>>> import numpy as np
>>> import numpy.linalg as la
>>> np.set_printoptions(precision=1, suppress=True, linewidth=120)
>>> rd = lambda a: np.round(a, 1) + 0
>>> f = np.array([-1, -3, -2])
>>> rng = np.random.default_rng(648)
>>> F = np.outer(rng.normal(size=18), f) + 0.1 * rng.normal(size=(18, 3))
>>> rd(F)
array([[-0.4, -1.1, -1. ],
       [-1.6, -4.7, -3.1],
       [-0.4, -0.9, -0.8],
       [ 1.1,  3.2,  2.2],
       [ 1.5,  4. ,  2.8],
       [ 0.6,  1.9,  1.1],
       [ 0.2,  0.2,  0.2],
       [ 1.4,  3.9,  2.5],
       [ 1.4,  3.6,  2.6],
       [ 0.6,  1.4,  1.2],
       [-0.6, -1.6, -1.1],
       [-1.2, -3.6, -2.5],
       [-1. , -3. , -2. ],
       [-2. , -6.6, -4.4],
       [ 1.5,  4.4,  3. ],
       [-0.3, -0.9, -0.6],
       [ 0.2,  0.5,  0.2],
       [-1.3, -4.2, -2.6]])
>>> d = la.norm(F[:, None] - F[None], axis=-1)
>>> la.matrix_rank(d ** 2)
np.int64(5)
>>> d.mean(axis=1).argmax()
np.int64(13)
>>> d.shape
(18, 18)
>>> rd(d[16])
array([2.1, 6.5, 1.9, 3.5, 4.6, 1.7, 0.3, 4.2, 4. , 1.3, 2.7, 5.1, 4.3, 8.8, 4.9, 1.7, 0. , 5.7])
>>> rd(la.norm(F, axis=1))
array([1.5, 5.9, 1.3, 4.1, 5.2, 2.3, 0.4, 4.8, 4.6, 1.9, 2.1, 4.5, 3.7, 8.2, 5.5, 1.1, 0.6, 5. ])
>>> print(rd(d[:5, :5]))
[[ 0.   4.3  0.3  5.6  6.7]
 [ 4.3  0.   4.6  9.9 11. ]
 [ 0.3  4.6  0.   5.3  6.4]
 [ 5.6  9.9  5.3  0.   1.1]
 [ 6.7 11.   6.4  1.1  0. ]]
>>> x = np.array([8, -9, 4])
>>> y = F @ x
>>> coef, lr = np.zeros(3), 1 / la.norm(F, 2) ** 2
>>> for i in range(300):
...     coef -= lr * F.T @ (F @ coef - y)
...     if i % 50 == 0: print(i, round(la.norm(F @ coef - y), 1))
... 
0 5.8
50 5.6
100 5.3
150 5.1
200 4.9
250 4.7
>>> rd(coef)
array([ 0.5, -3.8,  0. ])
